% python3 -q
>>> import numpy as np
>>> from numpy import linalg as LA
>>> np.set_printoptions(precision=2, suppress=True, linewidth=160)
>>> X = np.load("mat.npy")
>>> X
array([[-3.63, -0.03, -3.44],
       [ 3.46,  3.3 , -1.46],
       [ 2.34, -4.23, -1.27],
       [ 1.41,  3.59,  3.18],
       [-0.29, -4.99, -0.2 ],
       [ 0.96,  0.97,  4.81],
       [-4.55, -0.49,  2.02],
       [-3.04, -3.73,  1.37],
       [ 1.16,  3.18, -3.68],
       [-0.79, -4.21,  2.57],
       [ 1.81, -3.65,  2.9 ],
       [ 3.59, -2.88, -1.95],
       [-3.9 , -2.21,  2.22],
       [ 3.13, -3.85,  0.6 ],
       [-2.  ,  1.61, -4.29],
       [ 3.05,  0.43, -3.94]])
>>> np.abs(X).max()
np.float64(4.99)
>>> np.unravel_index(np.abs(X).argmax(), X.shape)
(np.int64(4), np.int64(1))
>>> X[:, 3]
Traceback (most recent call last):
  File "<python-input-7>", line 1, in <module>
    X[:, 3]
    ~^^^^^^
IndexError: index 3 is out of bounds for axis 1 with size 3
>>> LA.matrix_rank(X)
np.int64(3)
>>> X.shape
(16, 3)
>>> mat = np.loadtxt("sample15.csv", delimiter=",")
>>> mat
array([[-1., -1.,  2.,  1.,  0.,  0., -2.,  0., -1., -2.,  1., -2.,  2.],
       [ 0.,  1.,  0., -1.,  1., -1., -1., -1.,  1.,  2.,  1., -2., -2.],
       [ 0.,  0., -1., -1., -1.,  1., -2., -2., -2.,  2.,  2.,  1.,  2.],
       [ 0.,  0.,  0., -2.,  0.,  1., -1., -2.,  0., -2.,  1.,  0., -1.],
       [ 0.,  0.,  0.,  0.,  1., -1.,  1.,  2.,  0., -2.,  1.,  1.,  2.],
       [ 0.,  0.,  0.,  0.,  0., -1.,  2.,  0., -2.,  1.,  1., -2.,  2.],
       [ 0.,  0.,  0.,  0.,  0.,  0., -2.,  2.,  2.,  1.,  1., -1.,  1.],
       [ 0.,  0.,  0.,  0.,  0.,  0.,  0.,  1., -2.,  0.,  1., -1., -1.],
       [ 0.,  0.,  0.,  0.,  0.,  0.,  0.,  0.,  0., -1.,  1.,  2.,  1.],
       [ 0.,  0.,  0.,  0.,  0.,  0.,  0.,  0.,  0.,  2., -2., -1., -2.],
       [ 0.,  0.,  0.,  0.,  0.,  0.,  0.,  0.,  0.,  0., -2., -2.,  2.],
       [ 0.,  0.,  0.,  0.,  0.,  0.,  0.,  0.,  0.,  0.,  0., -2.,  2.],
       [ 0.,  0.,  0.,  0.,  0.,  0.,  0.,  0.,  0.,  0.,  0.,  0.,  2.]])
>>> np.round(LA.norm(mat, 2) / LA.norm(mat), 2)
np.float64(0.51)
>>> LA.matrix_rank(mat, rtol=0.1)
np.int64(9)
>>> [round(float(x), 2) for x in LA.svd(mat, compute_uv=False)[:3]]
[7.17, 6.03, 5.92]
>>> rng = np.random.default_rng(9526)
>>> out = mat + rng.integers(-2, 3, (13, 12)) @ rng.integers(-2, 3, (12, 13))
>>> out
array([[ -6.,   4.,  12.,  -6., -13.,  -1.,   4.,   3.,  -4.,  -5., -10.,  -2.,   6.],
       [ -6.,  -1.,   0.,  10.,  -1.,  -6.,   0.,  -1.,  -6.,  -2.,   2.,   3.,   3.],
       [  8.,   5.,   7., -10.,  -1.,   6.,  -1.,   9.,   5.,   8.,  -6.,  -6.,  -5.],
       [ -5.,   0.,  -1.,  11.,  16.,  10.,   9.,   7.,  -2., -12.,   4.,  -3., -16.],
       [ -3.,   5.,  -5.,  13.,   7., -10.,   5.,  -1.,  -3.,  -8.,   0.,   8.,   6.],
       [ -1.,   0.,  -9.,   1.,   6.,  -4.,   6.,   9.,   5.,  -1.,  -5.,   3.,   2.],
       [ 10.,  -3.,   7.,  -6., -10.,   5., -15.,  -2.,   7.,   6.,   0.,  -4.,   8.],
       [ -2., -10.,  -3.,   7.,   0.,  -1.,   0.,  -1.,  -7.,  -5.,  -1.,  -2.,  -6.],
       [  7.,   6.,   5.,  10.,  -3.,   3.,  -3., -10.,   3., -16.,  -1.,   0.,   4.],
       [ -5.,  -2.,  -4.,   4.,  10.,   4.,   4.,   3.,  -3.,  -3.,   3.,   6., -10.],
       [  3.,   2.,  -6.,   4.,   6.,  -6.,   2.,  -3.,  -2.,  -3.,  -4.,   8.,  -1.],
       [ -3.,   9.,   2.,   6.,   0.,   1.,  -3.,  -5.,   4., -10.,   2.,  -4.,  10.],
       [-16.,   4.,  -6.,  -3.,   2.,  -3.,  11.,   8.,  -4.,   2.,  11.,  -8.,   0.]])
>>> LA.matrix_rank(out - mat, tol=1e-8)
np.int64(12)
>>> np.round(LA.svd(out - mat, compute_uv=False), 2) + 0
array([49.19, 37.4 , 29.15, 26.08, 22.63, 18.96, 11.71,  9.79,  9.25,  3.66,  2.69,  0.61,  0.  ])
>>> np.abs(out - mat).sum(axis=1)
array([71., 49., 82., 96., 69., 53., 79., 43., 72., 64., 52., 55., 80.])
>>> out = np.c_[X[:, :2] @ np.array([[4, -1], [-4, -5]]), np.array([2, 2, -5, 1, 2, 0, 2, 2, -1, 5, 1, 3, 1, 0, -4, 0])]
>>> out
array([[-14.4 ,   3.78,   2.  ],
       [  0.64, -19.96,   2.  ],
       [ 26.28,  18.81,  -5.  ],
       [ -8.72, -19.36,   1.  ],
       [ 18.8 ,  25.24,   2.  ],
       [ -0.04,  -5.81,   0.  ],
       [-16.24,   7.  ,   2.  ],
       [  2.76,  21.69,   2.  ],
       [ -8.08, -17.06,  -1.  ],
       [ 13.68,  21.84,   5.  ],
       [ 21.84,  16.44,   1.  ],
       [ 25.88,  10.81,   3.  ],
       [ -6.76,  14.95,   1.  ],
       [ 27.92,  16.12,   0.  ],
       [-14.44,  -6.05,  -4.  ],
       [ 10.48,  -5.2 ,   0.  ]])
>>> np.round(LA.norm(out - X @ LA.lstsq(X, out)[0], axis=0), 2) + 0
array([0. , 0. , 9.1])
>>> LA.norm(LA.qr(X)[0].T @ out, axis=0) ** 2 / ((out ** 2).sum(axis=0) + 1e-12)
array([1.  , 1.  , 0.16])
>>> np.round(LA.lstsq(X, out[:, 0])[0], 2) + 0
array([ 4., -4.,  0.])
>>> U, sigma, vt = LA.svd(mat)
>>> evecs = vt[:(sigma > 1e-8).sum()]
>>> x0 = mat[8] + -3 * mat[11] + rng.integers(2) * np.eye(13)[0]
>>> x0
array([ 1.,  0.,  0.,  0.,  0.,  0.,  0.,  0.,  0., -1.,  1.,  8., -5.])
>>> round(LA.norm(x0 - evecs.T @ evecs @ x0), 2)
np.float64(0.9)
>>> LA.matrix_rank(np.vstack([mat, x0]))
np.int64(13)
>>> np.allclose(evecs.T @ evecs @ x0, x0)
False
>>> mat.sum(axis=1)
array([-3., -2., -1., -6.,  5.,  1.,  4., -2.,  3., -3., -2.,  0.,  2.])
>>> np.round(LA.norm(mat), 2)
np.float64(13.93)
>>> mat.sum(axis=0)
array([-1.,  0.,  1., -3.,  1., -1., -5.,  0., -4.,  1.,  6., -9., 10.])
>>> LA.matrix_rank(mat)
np.int64(12)
>>> np.count_nonzero(mat)
np.int64(80)
>>> np.abs(mat).max()
np.float64(2.0)
>>> np.round(LA.svd(mat, compute_uv=False), 2) + 0
array([7.17, 6.03, 5.92, 4.83, 4.29, 3.86, 3.07, 1.86, 1.17, 0.58, 0.2 , 0.17, 0.  ])
>>> LA.rank(mat)
Traceback (most recent call last):
  File "<python-input-40>", line 1, in <module>
    LA.rank(mat)
    ^^^^^^^
AttributeError: module 'numpy.linalg' has no attribute 'rank'
>>> mat.shape
(13, 13)
>>> F = np.load("test19.npy")
>>> F
array([[ 0,  9,  3,  4,  6,  5,  0,  0,  2,  2,  5,  3,  6],
       [ 9, 10,  2,  8,  6,  9,  8,  3,  3,  7,  6,  4,  3],
       [ 3,  2,  4,  4,  5,  8,  4,  2,  3,  5,  1,  3,  7],
       [ 4,  8,  4,  4,  1,  6,  4,  6,  8,  8,  3,  3,  5],
       [ 6,  6,  5,  1,  4,  8,  5,  6,  4,  5, 10,  9,  0],
       [ 5,  9,  8,  6,  8,  4,  8,  5,  7,  6,  3,  7,  9],
       [ 0,  8,  4,  4,  5,  8,  6,  1,  7,  7,  4,  3,  9],
       [ 0,  3,  2,  6,  6,  5,  1,  0,  4,  7,  1, 10,  6],
       [ 2,  3,  3,  8,  4,  7,  7,  4, 10,  4, 10,  6,  4],
       [ 2,  7,  5,  8,  5,  6,  7,  7,  4,  8,  4,  4,  4],
       [ 5,  6,  1,  3, 10,  3,  4,  1, 10,  4,  0,  4,  2],
       [ 3,  4,  3,  3,  9,  7,  3, 10,  6,  4,  4,  8,  7],
       [ 6,  3,  7,  5,  0,  9,  9,  6,  4,  4,  2,  7,  4]])
>>> out = F ** -1
Traceback (most recent call last):
  File "<python-input-44>", line 1, in <module>
    out = F ** -1
          ~~^^~~~
ValueError: Integers to negative integer powers are not allowed.
>>> out = LA.inv(F)
>>> np.round(LA.cond(F), 2)
np.float64(29.73)
>>> M = np.load("layer12.npy")
>>> M
array([[ 1.  ,  0.  ,  0.  ,  0.  ,  0.  ,  0.  ,  0.  ,  0.  ,  0.  ,  0.  ],
       [ 0.  ,  0.97, -0.26,  0.  ,  0.  ,  0.  ,  0.  ,  0.  ,  0.  ,  0.  ],
       [ 0.  ,  0.26,  0.97,  0.  ,  0.  ,  0.  ,  0.  ,  0.  ,  0.  ,  0.  ],
       [ 0.  ,  0.  ,  0.  ,  1.  ,  0.  ,  0.  ,  0.  ,  0.  ,  0.  ,  0.  ],
       [ 0.  ,  0.  ,  0.  ,  0.  ,  1.  ,  0.  ,  0.  ,  0.  ,  0.  ,  0.  ],
       [ 0.  ,  0.  ,  0.  ,  0.  ,  0.  ,  1.  ,  0.  ,  0.  ,  0.  ,  0.  ],
       [ 0.  ,  0.  ,  0.  ,  0.  ,  0.  ,  0.  ,  1.  ,  0.  ,  0.  ,  0.  ],
       [ 0.  ,  0.  ,  0.  ,  0.  ,  0.  ,  0.  ,  0.  ,  1.  ,  0.  ,  0.  ],
       [ 0.  ,  0.  ,  0.  ,  0.  ,  0.  ,  0.  ,  0.  ,  0.  ,  1.  ,  0.  ],
       [ 0.  ,  0.  ,  0.  ,  0.  ,  0.  ,  0.  ,  0.  ,  0.  ,  0.  ,  1.  ]])
>>> # orthonormal columns
>>> x0 = np.array([1, 1, 2, 1, 2, 3, 1, 3, 2, 1])
>>> M.T @ (M @ x0)
array([1., 1., 2., 1., 2., 3., 1., 3., 2., 1.])
>>> round(float(LA.norm(x0)), 2), np.round(LA.norm(M @ x0), 2)
(5.92, np.float64(5.92))
>>> 10 - LA.matrix_rank(M - np.eye(10), tol=1e-8)
np.int64(8)
>>> LA.inv(M)
array([[ 1.  ,  0.  ,  0.  ,  0.  ,  0.  ,  0.  ,  0.  ,  0.  ,  0.  ,  0.  ],
       [ 0.  ,  0.97,  0.26,  0.  ,  0.  ,  0.  ,  0.  ,  0.  ,  0.  ,  0.  ],
       [ 0.  , -0.26,  0.97,  0.  ,  0.  ,  0.  ,  0.  ,  0.  ,  0.  ,  0.  ],
       [ 0.  ,  0.  ,  0.  ,  1.  ,  0.  ,  0.  ,  0.  ,  0.  ,  0.  ,  0.  ],
       [ 0.  ,  0.  ,  0.  ,  0.  ,  1.  ,  0.  ,  0.  ,  0.  ,  0.  ,  0.  ],
       [ 0.  ,  0.  ,  0.  ,  0.  ,  0.  ,  1.  ,  0.  ,  0.  ,  0.  ,  0.  ],
       [ 0.  ,  0.  ,  0.  ,  0.  ,  0.  ,  0.  ,  1.  ,  0.  ,  0.  ,  0.  ],
       [ 0.  ,  0.  ,  0.  ,  0.  ,  0.  ,  0.  ,  0.  ,  1.  ,  0.  ,  0.  ],
       [ 0.  ,  0.  ,  0.  ,  0.  ,  0.  ,  0.  ,  0.  ,  0.  ,  1.  ,  0.  ],
       [ 0.  ,  0.  ,  0.  ,  0.  ,  0.  ,  0.  ,  0.  ,  0.  ,  0.  ,  1.  ]])
>>> x0 = np.array([1, 2, 0, -1, -1, 1, 1, 0, -1, 3])
>>> y = M @ x0
>>> coef, lr = np.zeros(10), 1 / LA.norm(M, 2) ** 2
>>> for i in range(25):
...     coef -= lr * M.T @ (M @ coef - y)
...     if i % 5 == 0: print(i, round(LA.norm(M @ coef - y), 2))
... 
0 0.0
5 0.0
10 0.0
15 0.0
20 0.0
>>> np.round(LA.cond(M), 2)
np.float64(1.0)
>>> u, g = M[6], M[1]
>>> u @ u
np.float64(1.0)
>>> p = (u @ g) / (u @ u) * u
>>> np.outer(u, g)
array([[ 0.  ,  0.  , -0.  ,  0.  ,  0.  ,  0.  ,  0.  ,  0.  ,  0.  ,  0.  ],
       [ 0.  ,  0.  , -0.  ,  0.  ,  0.  ,  0.  ,  0.  ,  0.  ,  0.  ,  0.  ],
       [ 0.  ,  0.  , -0.  ,  0.  ,  0.  ,  0.  ,  0.  ,  0.  ,  0.  ,  0.  ],
       [ 0.  ,  0.  , -0.  ,  0.  ,  0.  ,  0.  ,  0.  ,  0.  ,  0.  ,  0.  ],
       [ 0.  ,  0.  , -0.  ,  0.  ,  0.  ,  0.  ,  0.  ,  0.  ,  0.  ,  0.  ],
       [ 0.  ,  0.  , -0.  ,  0.  ,  0.  ,  0.  ,  0.  ,  0.  ,  0.  ,  0.  ],
       [ 0.  ,  0.97, -0.26,  0.  ,  0.  ,  0.  ,  0.  ,  0.  ,  0.  ,  0.  ],
       [ 0.  ,  0.  , -0.  ,  0.  ,  0.  ,  0.  ,  0.  ,  0.  ,  0.  ,  0.  ],
       [ 0.  ,  0.  , -0.  ,  0.  ,  0.  ,  0.  ,  0.  ,  0.  ,  0.  ,  0.  ],
       [ 0.  ,  0.  , -0.  ,  0.  ,  0.  ,  0.  ,  0.  ,  0.  ,  0.  ,  0.  ]])
>>> p
array([0., 0., 0., 0., 0., 0., 0., 0., 0., 0.])
>>> (g - p) @ u
np.float64(0.0)
>>> K = np.load("a.npy")
>>> K
array([[ 5.,  4.,  1., -2., -4., -1.,  3.,  5.,  0.],
       [ 0., -5.,  5., -4.,  4.,  0., -1.,  5.,  0.],
       [-1.,  4.,  0., -1., -5., -2., -1., -1.,  0.],
       [-5.,  1.,  4.,  0.,  3., -2.,  5., -2.,  0.],
       [ 5.,  1.,  0.,  0., -5.,  4.,  3.,  2.,  0.],
       [ 3.,  0.,  3.,  1.,  3., -3.,  3., -1.,  0.],
       [ 4.,  2.,  0.,  3., -4., -2.,  3.,  5.,  0.],
       [ 2.,  5., -3., -5.,  3.,  5.,  4.,  3.,  0.],
       [ 0.,  0.,  0.,  0.,  0.,  0.,  0.,  0.,  2.]])
>>> out = K[0, 0] * K[1:] - np.outer(K[1:, 0], K[0])
>>> out
array([[  0., -25.,  25., -20.,  20.,   0.,  -5.,  25.,   0.],
       [  0.,  24.,   1.,  -7., -29., -11.,  -2.,   0.,   0.],
       [  0.,  25.,  25., -10.,  -5., -15.,  40.,  15.,   0.],
       [  0., -15.,  -5.,  10.,  -5.,  25.,   0., -15.,   0.],
       [  0., -12.,  12.,  11.,  27., -12.,   6., -20.,   0.],
       [  0.,  -6.,  -4.,  23.,  -4.,  -6.,   3.,   5.,   0.],
       [  0.,  17., -17., -21.,  23.,  27.,  14.,   5.,   0.],
       [  0.,   0.,   0.,   0.,   0.,   0.,   0.,   0.,  10.]])
>>> K[:, 0] / K[0, 0]
array([ 1. ,  0. , -0.2, -1. ,  1. ,  0.6,  0.8,  0.4,  0. ])
